% python3 -q
>>> import numpy as np
>>> import numpy.linalg as la
>>> np.set_printoptions(precision=3, suppress=True, linewidth=160, sign=" ")
>>> J = np.load("dump.npy")
>>> J
array([[ 1, -1, -1,  1, -1,  1,  1, -1],
       [ 1,  1, -1, -1,  1,  1, -1, -1],
       [ 1,  1, -1, -1, -1, -1,  1,  1],
       [ 1, -1,  1, -1,  1, -1,  1, -1]])
>>> theta = np.radians(36)
>>> Rm = np.eye(8)
>>> Rm[3, 3] = Rm[2, 2] = np.cos(theta)
>>> Rm[3, 2], Rm[2, 3] = -np.sin(theta), np.sin(theta)
>>> Rm
array([[ 1.   ,  0.   ,  0.   ,  0.   ,  0.   ,  0.   ,  0.   ,  0.   ],
       [ 0.   ,  1.   ,  0.   ,  0.   ,  0.   ,  0.   ,  0.   ,  0.   ],
       [ 0.   ,  0.   ,  0.809,  0.588,  0.   ,  0.   ,  0.   ,  0.   ],
       [ 0.   ,  0.   , -0.588,  0.809,  0.   ,  0.   ,  0.   ,  0.   ],
       [ 0.   ,  0.   ,  0.   ,  0.   ,  1.   ,  0.   ,  0.   ,  0.   ],
       [ 0.   ,  0.   ,  0.   ,  0.   ,  0.   ,  1.   ,  0.   ,  0.   ],
       [ 0.   ,  0.   ,  0.   ,  0.   ,  0.   ,  0.   ,  1.   ,  0.   ],
       [ 0.   ,  0.   ,  0.   ,  0.   ,  0.   ,  0.   ,  0.   ,  1.   ]])
>>> out = J @ Rm.T
>>> np.round(la.det(Rm), 3), np.round(np.trace(Rm), 3)
(np.float64(1.0), np.float64(7.618))
>>> la.svd(J, compute_uv=False), la.svd(out, compute_uv=False)
(array([ 2.828,  2.828,  2.828,  2.828]), array([ 2.828,  2.828,  2.828,  2.828]))
>>> x = np.array([-9, -2, 7, 3, 8, 0, 9, 5])
>>> np.abs(la.eigvals(Rm))
array([ 1.,  1.,  1.,  1.,  1.,  1.,  1.,  1.])
>>> np.sort(np.abs(np.degrees(np.angle(la.eigvals(Rm)))))
array([  0.,   0.,   0.,   0.,   0.,   0.,  36.,  36.])
>>> la.inv(Rm)
array([[ 1.   ,  0.   ,  0.   ,  0.   ,  0.   ,  0.   ,  0.   ,  0.   ],
       [ 0.   ,  1.   ,  0.   ,  0.   ,  0.   ,  0.   ,  0.   ,  0.   ],
       [ 0.   ,  0.   ,  0.809, -0.588,  0.   ,  0.   ,  0.   ,  0.   ],
       [ 0.   ,  0.   ,  0.588,  0.809,  0.   ,  0.   ,  0.   ,  0.   ],
       [ 0.   ,  0.   ,  0.   ,  0.   ,  1.   ,  0.   ,  0.   ,  0.   ],
       [ 0.   ,  0.   ,  0.   ,  0.   ,  0.   ,  1.   ,  0.   ,  0.   ],
       [ 0.   ,  0.   ,  0.   ,  0.   ,  0.   ,  0.   ,  1.   ,  0.   ],
       [ 0.   ,  0.   ,  0.   ,  0.   ,  0.   ,  0.   ,  0.   ,  1.   ]])
>>> np.round(la.norm(x), 3), round(float(la.norm(Rm @ x)), 3)
(np.float64(17.692), 17.692)
>>> Rm.T @ (Rm @ x)
array([-9., -2.,  7.,  3.,  8.,  0.,  9.,  5.])
>>> [p for p in range(1, 25) if np.allclose(la.matrix_power(Rm, p), np.eye(8))]
[10, 20]
>>> np.round(la.det(Rm), 3)
np.float64(1.0)
>>> cov = J.T @ J
>>> la.svd(J, compute_uv=False) ** 2
array([ 8.,  8.,  8.,  8.])
>>> cov
array([[ 4,  0, -2, -2,  0,  0,  2, -2],
       [ 0,  4, -2, -2,  0,  0, -2,  2],
       [-2, -2,  4,  0,  2, -2,  0,  0],
       [-2, -2,  0,  4, -2,  2,  0,  0],
       [ 0,  0,  2, -2,  4,  0, -2, -2],
       [ 0,  0, -2,  2,  0,  4, -2, -2],
       [ 2, -2,  0,  0, -2, -2,  4,  0],
       [-2,  2,  0,  0, -2, -2,  0,  4]])
>>> np.diag(cov)
array([ 4,  4,  4,  4,  4,  4,  4,  4])
>>> np.allclose(cov, cov.T)
True
>>> f, r1 = J[2], J[0]
>>> print(f @ r1)
0
>>> pr = (f @ r1) / (f @ f) * f
>>> pr
array([ 0.,  0., -0., -0., -0., -0.,  0.,  0.])
>>> print(np.round(la.norm(f + r1) ** 2 + la.norm(f - r1) ** 2, 3))
32.0
>>> r1 - pr
array([ 1., -1., -1.,  1., -1.,  1.,  1., -1.])
>>> print((r1 - pr) @ f)
0.0
>>> la.matrix_rank(np.outer(f, r1))
np.int64(1)
>>> data = np.loadtxt("mat.csv", delimiter=",")
>>> print(data)
[[-0.38   0.281  0.032  0.054  0.516 -0.044 -0.711]
 [-0.242 -0.197  0.859 -0.289  0.062 -0.245  0.129]
 [-0.449 -0.077 -0.034  0.756  0.087 -0.303  0.347]
 [-0.104 -0.812 -0.139  0.051 -0.283 -0.11  -0.465]
 [-0.691  0.047 -0.401 -0.533 -0.143 -0.047  0.23 ]
 [ 0.277 -0.312 -0.275 -0.23   0.686 -0.421  0.223]
 [-0.173 -0.344  0.064  0.054  0.39   0.809  0.196]]
>>> la.norm(data, axis=0)
array([ 1.,  1.,  1.,  1.,  1.,  1.,  1.])
>>> U, sig, Vh = la.svd(data, full_matrices=False)
>>> np.round(U.T @ data @ Vh.T, 3) + 0
array([[ 1.,  0.,  0.,  0.,  0.,  0.,  0.],
       [ 0.,  1.,  0.,  0.,  0.,  0.,  0.],
       [ 0.,  0.,  1.,  0.,  0.,  0.,  0.],
       [ 0.,  0.,  0.,  1.,  0.,  0.,  0.],
       [ 0.,  0.,  0.,  0.,  1.,  0.,  0.],
       [ 0.,  0.,  0.,  0.,  0.,  1.,  0.],
       [ 0.,  0.,  0.,  0.,  0.,  0.,  1.]])
>>> U.shape, sig.shape, Vh.shape
((7, 7), (7,), (7, 7))
>>> np.round(U.T @ U, 3) + 0
array([[ 1.,  0.,  0.,  0.,  0.,  0.,  0.],
       [ 0.,  1.,  0.,  0.,  0.,  0.,  0.],
       [ 0.,  0.,  1.,  0.,  0.,  0.,  0.],
       [ 0.,  0.,  0.,  1.,  0.,  0.,  0.],
       [ 0.,  0.,  0.,  0.,  1.,  0.,  0.],
       [ 0.,  0.,  0.,  0.,  0.,  1.,  0.],
       [ 0.,  0.,  0.,  0.,  0.,  0.,  1.]])
>>> round(np.sqrt((sig ** 2).sum()), 3), round(float(la.norm(data)), 3)
(np.float64(2.646), 2.646)
>>> x = np.array([1, 1, 0, 2, 5, 0, 3])
>>> y = data @ x
>>> y
array([ 0.454, -0.319,  2.461, -3.622, -1.733,  3.602,  2.131])
>>> np.round(la.solve(data.T, data[1]), 3) + 0
array([ 0.,  1.,  0.,  0.,  0.,  0.,  0.])
>>> np.round(la.solve(data, y + data[:, 5]), 3) + 0
array([ 1.,  1.,  0.,  2.,  5.,  1.,  3.])
>>> rng = np.random.default_rng(2255)
>>> lab = rng.permutation(7)
>>> lab
array([ 1,  5,  0,  6,  3,  2,  4])
>>> out = data[lab][:, lab]
>>> np.diag(out)
array([-0.197, -0.421, -0.38 ,  0.196,  0.051, -0.034, -0.143])
>>> out
array([[-0.197, -0.245, -0.242,  0.129, -0.289,  0.859,  0.062],
       [-0.312, -0.421,  0.277,  0.223, -0.23 , -0.275,  0.686],
       [ 0.281, -0.044, -0.38 , -0.711,  0.054,  0.032,  0.516],
       [-0.344,  0.809, -0.173,  0.196,  0.054,  0.064,  0.39 ],
       [-0.812, -0.11 , -0.104, -0.465,  0.051, -0.139, -0.283],
       [-0.077, -0.303, -0.449,  0.347,  0.756, -0.034,  0.087],
       [ 0.047, -0.047, -0.691,  0.23 , -0.533, -0.401, -0.143]])
>>> np.allclose(out, data)
False
>>> basis = np.array([[6, -5, 1], [-7, -3, -6]])
>>> mat = np.repeat(basis, 11 // 2, axis=0)
>>> mat = mat + 0.05 * rng.normal(size=mat.shape)
>>> mat
array([[ 5.97 , -5.033,  0.939],
       [ 6.002, -5.012,  0.968],
       [ 5.93 , -4.998,  1.037],
       [ 5.942, -5.068,  1.086],
       [ 5.888, -5.06 ,  0.971],
       [-6.955, -3.017, -6.071],
       [-6.985, -3.052, -6.055],
       [-6.877, -2.989, -5.947],
       [-6.981, -2.914, -6.009],
       [-6.996, -3.019, -6.048]])
>>> T = np.stack([J, 3 * J, J[::-1]])
>>> T.sum(axis=0)
array([[ 5, -5, -3,  3, -3,  3,  5, -5],
       [ 5,  5, -5, -5,  3,  3, -3, -3],
       [ 5,  5, -5, -5, -3, -3,  3,  3],
       [ 5, -5,  3, -3,  3, -3,  5, -5]])
>>> la.matrix_rank(T.reshape(3, -1))
np.int64(2)
>>> print((T @ J.T).shape)
(3, 4, 4)
>>> out = mat / la.norm(mat, axis=1, keepdims=True)
>>> cov = out @ out.T
>>> la.norm(out, axis=1)
array([ 1.,  1.,  1.,  1.,  1.,  1.,  1.,  1.,  1.,  1.])
>>> (cov - 2 * np.eye(10)).round(6).argmax(axis=1)
array([ 1,  0,  3,  2,  0,  6,  7,  6,  9,  7])
>>> np.argwhere(np.triu(np.abs(cov) > 0.95, 1))
array([[ 0,  1],
       [ 0,  2],
       [ 0,  3],
       [ 0,  4],
       [ 1,  2],
       [ 1,  3],
       [ 1,  4],
       [ 2,  3],
       [ 2,  4],
       [ 3,  4],
       [ 5,  6],
       [ 5,  7],
       [ 5,  8],
       [ 5,  9],
       [ 6,  7],
       [ 6,  8],
       [ 6,  9],
       [ 7,  8],
       [ 7,  9],
       [ 8,  9]])
>>> q, _ = la.qr(np.array([[0.1, -0.4],
...     [-0.4, 0.9],
...     [1.8, -0.2],
...     [-1.4, -0.9],
...     [0.9, 0.6],
...     [-0.5, -0.5],
...     [0.3, 1.5],
...     [1.4, -0.1]]))
>>> M = q @ q.T
>>> print(M)
[[ 0.041 -0.098  0.073  0.044 -0.03   0.033 -0.134  0.051]
 [-0.098  0.236 -0.205 -0.075  0.053 -0.067  0.307 -0.147]
 [ 0.073 -0.205  0.448 -0.219  0.138 -0.056 -0.114  0.342]
 [ 0.044 -0.075 -0.219  0.323 -0.211  0.141 -0.259 -0.178]
 [-0.03   0.053  0.138 -0.211  0.138 -0.093  0.173  0.113]
 [ 0.033 -0.067 -0.056  0.141 -0.093  0.067 -0.151 -0.049]
 [-0.134  0.307 -0.114 -0.259  0.173 -0.151  0.485 -0.07 ]
 [ 0.051 -0.147  0.342 -0.178  0.113 -0.049 -0.07   0.261]]
>>> round(np.trace(M), 3)
np.float64(2.0)
>>> print(round(np.abs(la.eigvals(M)).max(), 3))
1.0
>>> (M + M.T) / 2
array([[ 0.041, -0.098,  0.073,  0.044, -0.03 ,  0.033, -0.134,  0.051],
       [-0.098,  0.236, -0.205, -0.075,  0.053, -0.067,  0.307, -0.147],
       [ 0.073, -0.205,  0.448, -0.219,  0.138, -0.056, -0.114,  0.342],
       [ 0.044, -0.075, -0.219,  0.323, -0.211,  0.141, -0.259, -0.178],
       [-0.03 ,  0.053,  0.138, -0.211,  0.138, -0.093,  0.173,  0.113],
       [ 0.033, -0.067, -0.056,  0.141, -0.093,  0.067, -0.151, -0.049],
       [-0.134,  0.307, -0.114, -0.259,  0.173, -0.151,  0.485, -0.07 ],
       [ 0.051, -0.147,  0.342, -0.178,  0.113, -0.049, -0.07 ,  0.261]])
>>> np.allclose(M, M.T)
True
>>> M @ M
array([[ 0.041, -0.098,  0.073,  0.044, -0.03 ,  0.033, -0.134,  0.051],
       [-0.098,  0.236, -0.205, -0.075,  0.053, -0.067,  0.307, -0.147],
       [ 0.073, -0.205,  0.448, -0.219,  0.138, -0.056, -0.114,  0.342],
       [ 0.044, -0.075, -0.219,  0.323, -0.211,  0.141, -0.259, -0.178],
       [-0.03 ,  0.053,  0.138, -0.211,  0.138, -0.093,  0.173,  0.113],
       [ 0.033, -0.067, -0.056,  0.141, -0.093,  0.067, -0.151, -0.049],
       [-0.134,  0.307, -0.114, -0.259,  0.173, -0.151,  0.485, -0.07 ],
       [ 0.051, -0.147,  0.342, -0.178,  0.113, -0.049, -0.07 ,  0.261]])
>>> np.round(np.sort(np.abs(la.eigvals(M))), 3) + 0
array([ 0.,  0.,  0.,  0.,  0.,  0.,  1.,  1.])
>>> lab = rng.permutation(8)
>>> lab
array([ 7,  3,  5,  1,  2,  0,  6,  4])
>>> out = M[lab][:, lab]
>>> out
array([[ 0.261, -0.178, -0.049, -0.147,  0.342,  0.051, -0.07 ,  0.113],
       [-0.178,  0.323,  0.141, -0.075, -0.219,  0.044, -0.259, -0.211],
       [-0.049,  0.141,  0.067, -0.067, -0.056,  0.033, -0.151, -0.093],
       [-0.147, -0.075, -0.067,  0.236, -0.205, -0.098,  0.307,  0.053],
       [ 0.342, -0.219, -0.056, -0.205,  0.448,  0.073, -0.114,  0.138],
       [ 0.051,  0.044,  0.033, -0.098,  0.073,  0.041, -0.134, -0.03 ],
       [-0.07 , -0.259, -0.151,  0.307, -0.114, -0.134,  0.485,  0.173],
       [ 0.113, -0.211, -0.093,  0.053,  0.138, -0.03 ,  0.173,  0.138]])
>>> np.allclose(out, M)
False
>>> np.round(np.sort(np.abs(la.eigvals(out))), 3) + 0
array([ 0.,  0.,  0.,  0.,  0.,  0.,  1.,  1.])
>>> print(np.diag(out))
[ 0.261  0.323  0.067  0.236  0.448  0.041  0.485  0.138]
>>> x = np.array([-1, -1, 0, 2, -3, 0, 1, -1])
>>> h = np.maximum(M @ x, 0)
>>> M.T @ h
array([ 0.072, -0.129, -0.295,  0.469, -0.306,  0.208, -0.398, -0.242])
>>> print(np.flatnonzero(h > 1e-9))
[ 0  1  3  5]
>>> np.tanh(M @ x)
array([ 0.051,  0.006, -0.826,  0.843, -0.662,  0.456, -0.575, -0.731])
>>> print(np.maximum(M @ x, 0) - np.maximum(-M @ x, 0))
[ 0.051  0.006 -1.176  1.23  -0.797  0.493 -0.654 -0.931]
>>> rank = la.matrix_rank(M)
>>> print(rank)
2
>>> ns = la.svd(M)[2][rank:].T
>>> [int(la.matrix_rank(np.delete(M, i, axis=0))) for i in range(8)]
[2, 2, 2, 2, 2, 2, 2, 2]
>>> ns.shape
(8, 6)
>>> [int(la.matrix_rank(M[:, :j + 1])) for j in range(8)]
[1, 2, 2, 2, 2, 2, 2, 2]
>>> print(la.matrix_rank(M.T @ M), la.matrix_rank(M @ M.T))
2 2
>>> A = np.load("case9.npy")
>>> A
array([[ 0, -4, -4,  3, -4, -1,  5],
       [ 5,  0, -4, -4,  3, -4, -1],
       [-1,  5,  0, -4, -4,  3, -4],
       [-4, -1,  5,  0, -4, -4,  3],
       [ 3, -4, -1,  5,  0, -4, -4],
       [-4,  3, -4, -1,  5,  0, -4],
       [-4, -4,  3, -4, -1,  5,  0]])
>>> f = np.array([2, 2, 0, 2, 0, 2, 2])
>>> out = A + np.outer(f, np.eye(7)[2])
>>> la.matrix_rank(la.inv(out) - la.inv(A), tol=1e-8)
np.int64(1)
>>> out
array([[ 0., -4., -2.,  3., -4., -1.,  5.],
       [ 5.,  0., -2., -4.,  3., -4., -1.],
       [-1.,  5.,  0., -4., -4.,  3., -4.],
       [-4., -1.,  7.,  0., -4., -4.,  3.],
       [ 3., -4., -1.,  5.,  0., -4., -4.],
       [-4.,  3., -2., -1.,  5.,  0., -4.],
       [-4., -4.,  5., -4., -1.,  5.,  0.]])
>>> np.fft.fft(A[0])
array([-5.    +0.j   ,  2.637 +6.924j,  3.659+12.946j, -3.796 -5.265j, -3.796 +5.265j,  3.659-12.946j,  2.637 -6.924j])
>>> print(A @ (-1.0) ** np.arange(7))
[ -1.  11. -13.   5.   1.  -9.   1.]
>>> print((A @ A)[0])
[-56 -30  54  -7 -18  33  49]
>>> A @ np.ones(7)
array([-5., -5., -5., -5., -5., -5., -5.])
>>> out = A + rng.integers(-2, 3, (7, 2)) @ rng.integers(-2, 3, (2, 7))
>>> out
array([[  0,   0,  -6,   1,  -4,   3,   9],
       [  5,   2,  -5,  -5,   3,  -2,   1],
       [ -1,   1,   0,  -4,  -8,  -5,  -4],
       [ -4,  -1,   4,  -1,  -6,  -6,   5],
       [  3,  -8,   0,   6,  -2, -10,  -6],
       [ -4,   3,  -6,  -3,   1,  -4,   0],
       [ -4,  -2,   1,  -6,  -3,   5,   4]])
>>> out - A
array([[ 0,  4, -2, -2,  0,  4,  4],
       [ 0,  2, -1, -1,  0,  2,  2],
       [ 0, -4,  0,  0, -4, -8,  0],
       [ 0,  0, -1, -1, -2, -2,  2],
       [ 0, -4,  1,  1, -2, -6, -2],
       [ 0,  0, -2, -2, -4, -4,  4],
       [ 0,  2, -2, -2, -2,  0,  4]])
